$ python3 -q
>>> import numpy as np
>>> import numpy.linalg as la
>>> np.set_printoptions(precision=2, suppress=True, linewidth=160)
>>> data = np.load("run2.npy")
>>> print(data)
[[ 0 -2]
 [ 0  0]]
>>> print(la.lstsq(data[:-1].T, data[-1])[2])
1
>>> print(round(np.trace(la.pinv(data) @ data), 2))
1.0
>>> f = np.array([5, -4, 1, 5, 2, -4])
>>> v = np.array([1, 4, -2, -2, -2])
>>> mat = f[:, None] + v[None, :]
>>> print(mat)
[[ 6  9  3  3  3]
 [-3  0 -6 -6 -6]
 [ 2  5 -1 -1 -1]
 [ 6  9  3  3  3]
 [ 3  6  0  0  0]
 [-3  0 -6 -6 -6]]
>>> # looks like rank 2
>>> print(np.round(np.trace(la.pinv(mat) @ mat), 2))
2.0
>>> print(np.round(mat @ la.pinv(mat) @ mat, 2) + 0)
[[ 6.  9.  3.  3.  3.]
 [-3.  0. -6. -6. -6.]
 [ 2.  5. -1. -1. -1.]
 [ 6.  9.  3.  3.  3.]
 [ 3.  6.  0.  0.  0.]
 [-3.  0. -6. -6. -6.]]
>>> Uu, s, Vt = la.svd(mat, full_matrices=False)
>>> print(np.abs(Uu[:, 0]).round(6).argmax())
0
>>> print(round(float(np.sqrt((s ** 2).sum())), 2), round(la.norm(mat), 2))
24.47 24.47
>>> print(np.round(Uu.T @ mat @ Vt.T, 2) + 0)
[[20.84  0.    0.    0.    0.  ]
 [ 0.   12.84  0.    0.    0.  ]
 [ 0.    0.    0.    0.    0.  ]
 [ 0.    0.    0.    0.    0.  ]
 [ 0.    0.    0.    0.    0.  ]]
>>> t = np.radians(60)
>>> R = np.eye(5)
>>> R[3, 3] = R[1, 1] = np.cos(t)
>>> R[3, 1], R[1, 3] = -np.sin(t), np.sin(t)
>>> print(R)
[[ 1.    0.    0.    0.    0.  ]
 [ 0.    0.5   0.    0.87  0.  ]
 [ 0.    0.    1.    0.    0.  ]
 [ 0.   -0.87  0.    0.5   0.  ]
 [ 0.    0.    0.    0.    1.  ]]
>>> A2 = mat @ R.T
>>> print(A2)
[[ 6.    7.1   3.   -6.29  3.  ]
 [-3.   -5.2  -6.   -3.   -6.  ]
 [ 2.    1.63 -1.   -4.83 -1.  ]
 [ 6.    7.1   3.   -6.29  3.  ]
 [ 3.    3.    0.   -5.2   0.  ]
 [-3.   -5.2  -6.   -3.   -6.  ]]
>>> print(np.round(la.det(R), 2), np.trace(R))
1.0 4.0
>>> feats = np.load("x.npy")
>>> print(feats)
[[-1  0  0  0]
 [ 0  1  0  0]
 [ 0  0  0  0]
 [ 0  0  0  2]]
>>> print(np.round(la.det(feats), 2))
0.0
>>> Uu, s, Vt = la.svd(feats)
>>> print(np.argmax(s[:-1] / (s[1:] + 1e-6)) + 1)
3
>>> A2 = Uu[:, :3] @ np.diag(s[:3]) @ Vt[:3]
>>> print(la.matrix_rank(feats, rtol=0.05))
3
>>> print(round(la.norm(feats - A2, 2), 2), s[3])
0.0 0.0
>>> print(np.abs(feats - A2).max())
0.0
